$ ipython --no-banner

In [1]: import numpy as np

In [2]: np.set_printoptions(precision=2, suppress=True, linewidth=100)

In [3]: m1 = np.loadtxt("w.csv", delimiter=",")

In [4]: m1
Out[4]: 
array([[-0.2, -0.9,  0.3, -1.5, -0.5,  1.1,  0.3,  1.6],
       [-0.7,  0.2, -0.4,  1.5,  0. ,  1.6,  1.1, -1.6],
       [ 1.1, -1. ,  0.4,  0.5,  0.9,  1.4, -1.7, -1.4],
       [ 1. ,  0.3, -0.6, -0.7, -0.6,  0. , -0.4,  0.1],
       [ 0. ,  0.3,  1.5,  0.6, -5.1, -1.5, -2.4,  0.6],
       [-0.2, -0.3, -1.5,  1.2,  0.4,  1.3, -0.9,  0. ],
       [-1.3,  1.3,  0. , -1.3, -0.7, -0.5, -0.7,  1.8],
       [-0.1, -1.2,  0.3,  0.2, -0.3,  0.6, -0.6,  0.6],
       [-0.1, -0.2,  1.3, -0.9,  2.5,  0.2, -0.7,  0.2],
       [-0.7,  0.7,  0.2, -0.9,  0.6, -0.4,  0.5, -0.1],
       [ 0.3,  0.1,  0.9,  0.3,  2. ,  0. ,  0.3,  0.1],
       [-1. ,  0.3, -0.4,  0.9,  0.2, -0.1,  0.1,  0.6],
       [-0.1,  1.1,  0.8,  0.6,  0.2,  1.2,  0.9, -0.8],
       [-1.9, -0.7, -1.2, -1. ,  0.1,  0.2, -1.2,  0.5],
       [-2.2, -0.3,  0.6, -0.4,  0.3,  1.2, -0.3, -0.3],
       [ 0.1,  0. ,  0.8, -0.5, -0.5,  1. , -0.8,  0.4],
       [ 1. , -1.5, -0.1,  0. , -0.4,  1.9,  0.6, -0.7],
       [ 0.3, -0.5, -0.4,  0. ,  0.2,  1.5, -0.9,  0.6],
       [ 2. , -0.7,  1.3, -1.3,  0.5, -1. ,  2.3,  1.1],
       [ 0.9,  1.1, -0.1,  0.6,  0.1, -0.7,  0.2, -1.4],
       [ 1. ,  0.8,  0.3,  0.6,  0.5, -0.6,  1.6, -0.9],
       [-0.3, -0.1, -0.6,  1.1,  0.1,  0.9,  0.3, -0.4],
       [-2.2,  0.7,  1. , -0.8,  1. ,  0.7,  0.5,  0.3],
       [ 0.8, -0.2,  1.5,  0. ,  0.2,  0.5, -0.2,  2.4],
       [-0.9,  0.6, -0.3, -1.2, -0.8,  1.2,  1.8, -0.6]])

In [5]: G = np.cov(m1, rowvar=False)

In [6]: np.argwhere(np.triu(np.abs(np.corrcoef(m1.T)) > 0.8, 1))
Out[6]: array([], shape=(0, 2), dtype=int64)

In [7]: np.argsort(-m1.std(axis=0).round(6), kind="stable")
Out[7]: array([4, 6, 0, 7, 5, 3, 2, 1])

In [8]: G.shape
Out[8]: (8, 8)

In [9]: np.polyfit(m1[:, 6], m1[:, 4], 1)
Out[9]: array([0.4 , 0.04])

In [10]: m1.std(axis=0)
Out[10]: array([1.05, 0.73, 0.79, 0.86, 1.29, 0.89, 1.06, 0.97])

In [11]: np.linalg.eigvalsh(G)[::-1]
Out[11]: array([2.18, 1.49, 1.37, 1.08, 0.72, 0.45, 0.35, 0.19])

In [12]: x = np.array([-3, -2, 1, 3, -2, 0, 3, -3])

In [13]: np.round(m1 @ np.ones(8), 2) + 0
Out[13]: 
array([ 0.2,  1.7,  0.2, -0.9, -6. ,  0. , -1.4, -0.5,  2.3, -0.1,  4. ,  0.6,  3.9, -5.2, -1.4,
        0.5,  0.8,  0.8,  4.2,  0.7,  3.3,  1. ,  1.2,  5. , -0.2])

In [14]: (m1 @ x).argmax()
Out[14]: np.int64(1)

In [15]: np.linalg.norm(m1 @ x) <= np.linalg.norm(m1, 2) * np.linalg.norm(x) + 1e-9
Out[15]: np.True_

In [16]: d = np.linalg.norm(m1[:, None] - m1[None], axis=-1)

In [17]: (d + 1e9 * np.eye(25)).round(6).argmin(axis=1)
Out[17]: 
array([15, 21, 17, 15, 15, 21,  9, 17, 10, 22,  8, 21,  1, 14, 22,  7, 17,  7, 20, 20, 19,  5, 14,
       15,  9])

In [18]: np.unravel_index(d.round(6).argmax(), d.shape)
Out[18]: (np.int64(4), np.int64(8))

In [19]: d[12].round(6).argsort(kind="stable")[:4]
Out[19]: array([12,  1, 21, 20])

In [20]: d[:5, :5]
Out[20]: 
array([[0.  , 4.73, 4.56, 2.88, 6.6 ],
       [4.73, 0.  , 3.88, 3.98, 7.59],
       [4.56, 3.88, 0.  , 3.51, 7.28],
       [2.88, 3.98, 3.51, 0.  , 5.82],
       [6.6 , 7.59, 7.28, 5.82, 0.  ]])

In [21]: K = np.load("x.npy")

In [22]: K
Out[22]: 
array([[  0.6,   0.9,  -0.2,   0. ,  -0.5,   0.9,   1.1],
       [ -0.5,  -1.5,   0.3,   1.4,  -0.6,  -0.3,  -1.6],
       [  1.3,  -0.2,   0.1,  -0.8,  -0.1,  -0.6,   2.1],
       [ -1. ,  -0.5,  -0.2,   0.5,  -0.2,  -0.5,   0.5],
       [  0.5,  -2.5,  -1.6,   0.2,  -2.1,  -0.8,   1.2],
       [ -0.3,   0. ,   1.2,  -0.3,  -1.1,   1.3,  -0.5],
       [ -0.7,  -2.2,  -0.6,  -1.1,   1.2,   0.3,   0.2],
       [  1.2,  -1.7,  -1.8,  -1.2,   0. ,  -1.7,  -1. ],
       [ -0.6,   0.1,   1.5,   0.3,  -1.5,   0.6,   0.2],
       [  0.1,  -0.8,   0.1,   1.1,  -0.5,   0. ,  -1.8],
       [  1.5,  -0.8,  -0.7,  -0.7,   0.5,   0. ,  -0.2],
       [  0. ,   0. ,  -0.1,  -0.6,  -1.3,  -0.3,   0.7],
       [  0.4,   1. ,  -0.3,  -0.7,   0.3,   0.8,   0. ],
       [  0.8,  -0.9,  -0.4,  -1.2,  -2.1,  -0.6,   1.1],
       [ -0.9,  -1.7,   0.7,   0.4,  -0.8,   1.1,  -0.2],
       [  2. ,   1.3,   0.5,   1.1,  -0.9,  -1.1,  -0.7],
       [ -0.5,   0.9,   0.1,   0. ,   0.2,   0.2,   0.2],
       [ -0.7,  -0.3,   0.3,   1.1,  -0.6,   1.4,  -0.1],
       [  1.9,  -0.1,  -0.3,   0.3,  -1.2,  -0.2,   0.2],
       [ -0.3,   0.1,  -0.1,  -0.2,  -1.7,   0.3,   0.3],
       [ -0.6,   2.4,  -1.2,   0.6,   0.6,  -0.1,  -0.2],
       [  1. ,  -0.4,   1.3,  -2. ,  -0.9,  -0.5,  -1.4],
       [ -0.5,   0.1,   0.2,   1.2,   2. ,   2. ,   0.2],
       [ -1.4,   1.4,  -0.7,   0.1,  -0.8,  -0.3,  -1.4],
       [  0.1,   1.6,   0.1,   1.1,  -0.1,  -0.6,   0.2],
       [ -1.1,   1. ,  -0.7,  -1.2,   1.7,   0. ,  -0.4],
       [  0.4,   0.8,   3.3,   0.8,   0.3,   0.8,   1.7],
       [ -0.6,  -0.9,  -1.6,  -0.6,   0.5,  -0.2,   0.4],
       [ -0.1,   0.2,  -1.2,  -1.4,  -1.2,  -1.6,   0.7],
       [ -1.3,   1.3,  -0.1,   0.6,  -0.2,  -1. ,  -1.1],
       [ -2. ,   8. ,  -1. , -26. ,  19. , -13. , -29. ],
       [  1. ,   0. ,   1.1,  -1.3,   0.3,  -0.7,  -1.5]])

In [23]: G = np.cov(K, rowvar=False)

In [24]: round(np.corrcoef(K[:, 1], K[:, 4])[0, 1], 2)
Out[24]: np.float64(0.78)

In [25]: G.shape
Out[25]: (7, 7)

In [26]: K.std(axis=0)
Out[26]: array([0.97, 1.8 , 1.01, 4.6 , 3.5 , 2.4 , 5.13])

In [27]: np.argwhere(np.triu(np.abs(np.corrcoef(K.T)) > 0.8, 1))
Out[27]: 
array([[3, 4],
       [3, 5],
       [3, 6],
       [4, 5],
       [4, 6],
       [5, 6]])

In [28]: x = np.array([3, 1, 3, -1, 3, 1, 1])

In [29]: y = K @ x

In [30]: np.linalg.solve(K.T @ K, K.T @ y)
Out[30]: array([ 3.,  1.,  3., -1.,  3.,  1.,  1.])

In [31]: np.round(np.linalg.pinv(K) @ K, 2) + 0
Out[31]: 
array([[1., 0., 0., 0., 0., 0., 0.],
       [0., 1., 0., 0., 0., 0., 0.],
       [0., 0., 1., 0., 0., 0., 0.],
       [0., 0., 0., 1., 0., 0., 0.],
       [0., 0., 0., 0., 1., 0., 0.],
       [0., 0., 0., 0., 0., 1., 0.],
       [0., 0., 0., 0., 0., 0., 1.]])

In [32]: rng = np.random.default_rng(88650)

In [33]: y = y + 0.1 * rng.normal(size=32)

In [34]: y
Out[34]: 
array([  2.53,  -7.09,   6.06,  -5.12, -11.9 ,   0.73,  -0.93,  -5.16,  -1.21,  -4.52,   3.41,
        -3.34,   3.71,  -4.41,  -4.03,   3.25,   0.65,  -2.88,   0.89,  -5.49,  -2.09,   3.81,
         6.08,  -9.22,   0.33,   1.73,  14.53,  -5.03,  -6.89,  -6.35,  40.19,   6.12])

In [35]: beta, *_ = np.linalg.lstsq(K, y)

In [36]: beta
Out[36]: array([ 2.98,  0.99,  3.01, -1.  ,  3.01,  1.03,  0.98])

In [37]: Y = np.c_[K[:, :2] @ np.array([[-1, -2], [-3, 1]]), np.array([9, 8, 7, 2, 9, 5, 9, 3, 6, 6, 5, 1, 5, 0, 5, 8, 6, 6, 7, 6, 5, 2, 1, 5, 8, 8, 9, 7, 8, 0, 8, 9])]

In [38]: Y.round(2) + 0
Out[38]: 
array([[ -3.3,  -0.3,   9. ],
       [  5. ,  -0.5,   8. ],
       [ -0.7,  -2.8,   7. ],
       [  2.5,   1.5,   2. ],
       [  7. ,  -3.5,   9. ],
       [  0.3,   0.6,   5. ],
       [  7.3,  -0.8,   9. ],
       [  3.9,  -4.1,   3. ],
       [  0.3,   1.3,   6. ],
       [  2.3,  -1. ,   6. ],
       [  0.9,  -3.8,   5. ],
       [  0. ,   0. ,   1. ],
       [ -3.4,   0.2,   5. ],
       [  1.9,  -2.5,   0. ],
       [  6. ,   0.1,   5. ],
       [ -5.9,  -2.7,   8. ],
       [ -2.2,   1.9,   6. ],
       [  1.6,   1.1,   6. ],
       [ -1.6,  -3.9,   7. ],
       [  0. ,   0.7,   6. ],
       [ -6.6,   3.6,   5. ],
       [  0.2,  -2.4,   2. ],
       [  0.2,   1.1,   1. ],
       [ -2.8,   4.2,   5. ],
       [ -4.9,   1.4,   8. ],
       [ -1.9,   3.2,   8. ],
       [ -2.8,   0. ,   9. ],
       [  3.3,   0.3,   7. ],
       [ -0.5,   0.4,   8. ],
       [ -2.6,   3.9,   0. ],
       [-22. ,  12. ,   8. ],
       [ -1. ,  -2. ,   9. ]])

In [39]: np.round(np.linalg.norm(Y - K @ np.linalg.lstsq(K, Y)[0], axis=0), 2) + 0
Out[39]: array([ 0.  ,  0.  , 33.74])

In [40]: np.linalg.matrix_rank(np.c_[K, Y])
Out[40]: np.int64(8)

In [41]: np.round(np.linalg.lstsq(K, Y[:, 0])[0], 2) + 0
Out[41]: array([-1., -3.,  0.,  0.,  0.,  0.,  0.])

In [42]: np.linalg.norm(np.linalg.qr(K)[0].T @ Y, axis=0) ** 2 / ((Y ** 2).sum(axis=0) + 1e-12)
Out[42]: array([1.  , 1.  , 0.11])

In [43]: Xc = K - K.mean(axis=0)

In [44]: left, sigma, Vh = np.linalg.svd(Xc, full_matrices=False)

In [45]: np.abs(Vh[-1])
Out[45]: array([0.29, 0.17, 0.38, 0.22, 0.26, 0.74, 0.27])

In [46]: np.round(sigma ** 2 / (sigma ** 2).sum(), 2) + 0
Out[46]: array([0.92, 0.02, 0.01, 0.01, 0.01, 0.01, 0.  ])

In [47]: np.abs(left[:, 0]).argmax()
Out[47]: np.int64(30)

In [48]: np.linalg.matrix_rank(Xc)
Out[48]: np.int64(7)

In [49]: def softmax(z):
    ...:     e = np.exp(z - z.max(axis=-1, keepdims=True))
    ...:     return e / e.sum(axis=-1, keepdims=True)
    ...: 

In [50]: softmax(K[18])
Out[50]: array([0.56, 0.08, 0.06, 0.11, 0.03, 0.07, 0.1 ])

In [51]: softmax(K[18] + -3)
Out[51]: array([0.56, 0.08, 0.06, 0.11, 0.03, 0.07, 0.1 ])

In [52]: S = K @ K.T / np.sqrt(7)

In [53]: softmax(S)[18] @ K
Out[53]: array([ 0.77, -0.27, -0.2 , -0.12, -0.87, -0.39,  0.16])

In [54]: softmax(S).round(6).argmax(axis=1)
Out[54]: 
array([ 0,  1,  2,  4,  4,  5, 30, 30, 26, 30, 30, 13, 30,  4, 14, 15, 30, 17, 18, 13, 30, 30, 22,
       30, 20, 30, 26, 30, 30, 30, 30, 30])
